$ ipython --no-banner

In [1]: import numpy as np

In [2]: from numpy import linalg as LA

In [3]: np.set_printoptions(precision=3, suppress=True, linewidth=100)

In [4]: K = np.load("out4.npy")

In [5]: K
Out[5]: 
array([[ 0, -1,  1],
       [ 0,  0,  0],
       [ 0,  0,  0],
       [ 0,  0,  0],
       [ 0,  0,  0],
       [-1,  1,  3],
       [ 0,  0,  0],
       [ 1, -1, -1],
       [ 1, -1, -1],
       [ 0, -1,  1],
       [ 0,  0,  0],
       [ 0,  0,  0],
       [-1,  2,  2]])

In [6]: Xs = K - K.mean(axis=0)

In [7]: left, s, Vh = LA.svd(Xs, full_matrices=False)

In [8]: round((s ** 2).sum() ** 2 / (s ** 4).sum(), 3)
Out[8]: np.float64(1.352)

In [9]: np.abs(Vh[-1])
Out[9]: array([0.915, 0.277, 0.294])

In [10]: np.abs(Vh[0]).argmax()
Out[10]: np.int64(2)

In [11]: LA.matrix_rank(Xs)
Out[11]: np.int64(3)

In [12]: (np.sign(left[:, 0]) == np.sign(left[0, 0])).astype(int)
Out[12]: array([1, 1, 1, 1, 1, 0, 1, 1, 1, 1, 1, 1, 0])

In [13]: s ** 2 / (s ** 2).sum()
Out[13]: array([0.848, 0.143, 0.009])

In [14]: mat = np.load("m.npy")

In [15]: mat
Out[15]: 
array([[ 0,  0,  0],
       [ 0,  0,  0],
       [ 0,  0,  0],
       [ 0,  0,  0],
       [-2,  3,  0],
       [-2,  3,  0],
       [-3, -2, -3],
       [ 0,  0,  0],
       [-3, -2, -3],
       [ 0,  0,  0],
       [ 0,  0,  0],
       [ 0,  0,  0],
       [ 3,  2, -1],
       [-3, -2, -3],
       [ 0,  0,  0],
       [ 0,  0,  0],
       [ 0,  0,  0],
       [ 0,  0,  0],
       [-3, -2, -3]])

In [16]: C = mat[[7, 6]].astype(float)

In [17]: for _ in range(3):
    ...:     z = LA.norm(mat[:, None] - C, axis=-1).argmin(axis=1)
    ...:     C = np.array([mat[z == j].mean(axis=0) for j in range(2)])
    ...: 

In [18]: z
Out[18]: array([0, 0, 0, 0, 0, 0, 1, 0, 1, 0, 0, 0, 0, 1, 0, 0, 0, 0, 1])

In [19]: np.bincount(z)
Out[19]: array([15,  4])

In [20]: LA.norm(mat, axis=0)
Out[20]: array([7.28 , 6.164, 6.083])

In [21]: mat[1] @ mat[17]
Out[21]: np.int64(0)

In [22]: round(LA.norm(mat[1], 1), 3), round(float(LA.norm(mat[1], np.inf)), 3)
Out[22]: (np.float64(0.0), 0.0)

In [23]: np.round(LA.norm(mat, 1), 3), np.round(LA.norm(mat, np.inf), 3)
Out[23]: (np.float64(19.0), np.float64(8.0))

In [24]: J = np.load("a.npy")

In [25]: J
Out[25]: 
array([[-0.102,  0.493],
       [ 0.204, -0.479],
       [ 0.968,  0.077],
       [-0.102, -0.722]])

In [26]: th = np.radians(30)

In [27]: R = np.eye(2)

In [28]: R[0, 0] = R[1, 1] = np.cos(th)

In [29]: R[0, 1], R[1, 0] = -np.sin(th), np.sin(th)

In [30]: R
Out[30]: 
array([[ 0.866, -0.5  ],
       [ 0.5  ,  0.866]])

In [31]: B = J @ R.T

In [32]: LA.svd(J, compute_uv=False), LA.svd(B, compute_uv=False)
Out[32]: (array([1., 1.]), array([1., 1.]))

In [33]: B
Out[33]: 
array([[-0.335,  0.376],
       [ 0.416, -0.313],
       [ 0.8  ,  0.551],
       [ 0.273, -0.676]])

In [34]: np.round(LA.det(R), 3), np.round(np.trace(R), 3)
Out[34]: (np.float64(1.0), np.float64(1.732))

In [35]: np.abs(B - J).max(axis=0)
Out[35]: array([0.375, 0.474])

In [36]: arr = np.load("test9.npy")

In [37]: arr
Out[37]: 
array([[ 0.3, -1.3,  1.3,  0.2],
       [ 0.7, -0.3, -1.1,  0.6],
       [-0.8, -1.3, -0.1,  1.9]])

In [38]: th = np.radians(90)

In [39]: R = np.eye(4)

In [40]: R[1, 1] = R[2, 2] = np.cos(th)

In [41]: R[1, 2], R[2, 1] = -np.sin(th), np.sin(th)

In [42]: R.round(3) + 0
Out[42]: 
array([[ 1.,  0.,  0.,  0.],
       [ 0.,  0., -1.,  0.],
       [ 0.,  1.,  0.,  0.],
       [ 0.,  0.,  0.,  1.]])

In [43]: B = arr @ R.T

In [44]: np.round(LA.det(R), 3), np.trace(R)
Out[44]: (np.float64(1.0), np.float64(2.0))

In [45]: np.allclose(arr @ arr.T, B @ B.T)
Out[45]: True

In [46]: B
Out[46]: 
array([[ 0.3, -1.3, -1.3,  0.2],
       [ 0.7,  1.1, -0.3,  0.6],
       [-0.8,  0.1, -1.3,  1.9]])

In [47]: round(float(arr[1] @ arr[0]), 3)
Out[47]: -0.71

In [48]: LA.norm(arr, axis=1).argmax()
Out[48]: np.int64(2)

In [49]: x = np.array([9, 5, 0, 1])

In [50]: (arr @ x).argmax()
Out[50]: np.int64(1)

In [51]: (arr * x).sum(axis=1)
Out[51]: array([ -3.6,   5.4, -11.8])

In [52]: LA.norm(arr @ x) <= LA.norm(arr, 2) * LA.norm(x) + 1e-9
Out[52]: np.True_

In [53]: arr.reshape(-1, 2)
Out[53]: 
array([[ 0.3, -1.3],
       [ 1.3,  0.2],
       [ 0.7, -0.3],
       [-1.1,  0.6],
       [-0.8, -1.3],
       [-0.1,  1.9]])

In [54]: arr.ravel(order="F")
Out[54]: array([ 0.3,  0.7, -0.8, -1.3, -0.3, -1.3,  1.3, -1.1, -0.1,  0.2,  0.6,  1.9])

In [55]: blk = arr.reshape(3, 2, -1)

In [56]: blk[:, 0]
Out[56]: 
array([[ 0.3, -1.3],
       [ 0.7, -0.3],
       [-0.8, -1.3]])

In [57]: blk.shape
Out[57]: (3, 2, 2)

In [58]: blk.transpose(1, 0, 2)
Out[58]: 
array([[[ 0.3, -1.3],
        [ 0.7, -0.3],
        [-0.8, -1.3]],

       [[ 1.3,  0.2],
        [-1.1,  0.6],
        [-0.1,  1.9]]])

In [59]: np.swapaxes(blk, 1, 2)[0]
Out[59]: 
array([[ 0.3,  1.3],
       [-1.3,  0.2]])

In [60]: np.einsum("ihd,jhd->hij", blk, blk).shape
Out[60]: (2, 3, 3)

In [61]: F = np.array([[2, 7], [2, 7]])

In [62]: F
Out[62]: 
array([[2, 7],
       [2, 7]])

In [63]: F @ LA.pinv(F) @ F
Out[63]: 
array([[2., 7.],
       [2., 7.]])

In [64]: np.abs(np.diag(LA.qr(F)[1])) > 1e-9
Out[64]: array([ True, False])

In [65]: np.unique(F.round(6), axis=0).shape
Out[65]: (1, 2)

In [66]: (F - F.T) / 2
Out[66]: 
array([[ 0. ,  2.5],
       [-2.5,  0. ]])

In [67]: np.sort(np.abs(LA.eigvals(F)))
Out[67]: array([0., 9.])

In [68]: left, s, Vh = LA.svd(F)

In [69]: np.argmax(s[:-1] / (s[1:] + 1e-6)) + 1
Out[69]: np.int64(1)

In [70]: B = left[:, :1] @ np.diag(s[:1]) @ Vh[:1]

In [71]: B
Out[71]: 
array([[2., 7.],
       [2., 7.]])

In [72]: left, s, Vh = LA.svd(F, full_matrices=False)

In [73]: (s > 1e-8).sum()
Out[73]: np.int64(1)

In [74]: round(np.sqrt((s ** 2).sum()), 3), round(float(LA.norm(F)), 3)
Out[74]: (np.float64(10.296), 10.296)

In [75]: np.allclose(left * s @ Vh, F)
Out[75]: True

In [76]: left.shape, s.shape, Vh.shape
Out[76]: ((2, 2), (2,), (2, 2))

In [77]: np.round(left.T @ F @ Vh.T, 3) + 0
Out[77]: 
array([[10.296,  0.   ],
       [ 0.   ,  0.   ]])

In [78]: left, s, Vh = LA.svd(F)

In [79]: evecs = Vh[:(s > 1e-8).sum()]

In [80]: rng = np.random.default_rng(17267)

In [81]: x = F[0] + -1 * F[1] + rng.integers(2) * np.eye(2)[1]

In [82]: x
Out[82]: array([0., 1.])

In [83]: np.round(LA.norm(x - evecs.T @ evecs @ x), 3)
Out[83]: np.float64(0.275)

In [84]: LA.matrix_rank(np.vstack([F, x]))
Out[84]: np.int64(2)

In [85]: A = np.load("run3.npy")

In [86]: A
Out[86]: 
array([[-0.504, -0.244,  0.24 ],
       [ 1.334,  4.228,  2.029],
       [ 1.359,  4.15 ,  2.372],
       [-0.349,  0.008, -0.149],
       [ 0.979,  3.537,  2.4  ],
       [-1.418, -2.97 , -1.969],
       [-1.613, -4.242, -1.823],
       [-3.108, -6.53 , -3.895],
       [ 0.962,  1.325,  0.859],
       [ 0.359,  0.743,  0.096],
       [ 2.407,  5.827,  3.707],
       [-2.03 , -5.048, -2.308]])

In [87]: proj = A @ LA.solve(A.T @ A, A.T)

In [88]: np.diag(proj)
Out[88]: array([0.255, 0.276, 0.181, 0.113, 0.378, 0.144, 0.31 , 0.453, 0.167, 0.078, 0.319, 0.327])

In [89]: np.round(np.trace(proj), 3)
Out[89]: np.float64(3.0)

In [90]: z = rng.integers(0, 2, 3)

In [91]: M = np.triu((z[:, None] == z) & (rng.random((3, 3)) < 0.8), 1).astype(int)

In [92]: M += M.T

In [93]: M
Out[93]: 
array([[0, 1, 0],
       [1, 0, 0],
       [0, 0, 0]])

In [94]: # 2 blocks once reordered

In [95]: round(float(LA.eigvalsh(M).min()), 3)
Out[95]: -1.0

In [96]: np.all(LA.eigvalsh(M) > 0)
Out[96]: np.False_

In [97]: z = rng.permutation(3)

In [98]: z
Out[98]: array([0, 1, 2])

In [99]: B = M[z][:, z]

In [100]: np.diag(B)
Out[100]: array([0, 0, 0])

In [101]: round(float(LA.det(B)), 3), round(LA.det(M[z]), 3)
Out[101]: (0.0, np.float64(0.0))

In [102]: np.sort(np.abs(LA.eigvals(B)))
Out[102]: array([0., 1., 1.])

In [103]: B
Out[103]: 
array([[0, 1, 0],
       [1, 0, 0],
       [0, 0, 0]])

In [104]: np.trace(B)
Out[104]: np.int64(0)

In [105]: x = np.array([2, -3, 0])

In [106]: rhs = K @ x

In [107]: coef, lr = np.zeros(3), 1 / LA.norm(K, 2) ** 2

In [108]: for i in range(60):
     ...:     coef -= lr * K.T @ (K @ coef - rhs)
     ...:     if i % 10 == 0: print(i, round(LA.norm(K @ coef - rhs), 3))
     ...: 
0 4.901
10 0.641
20 0.365
30 0.318
40 0.278
50 0.244

In [109]: round(LA.cond(K), 3)
Out[109]: np.float64(8.753)
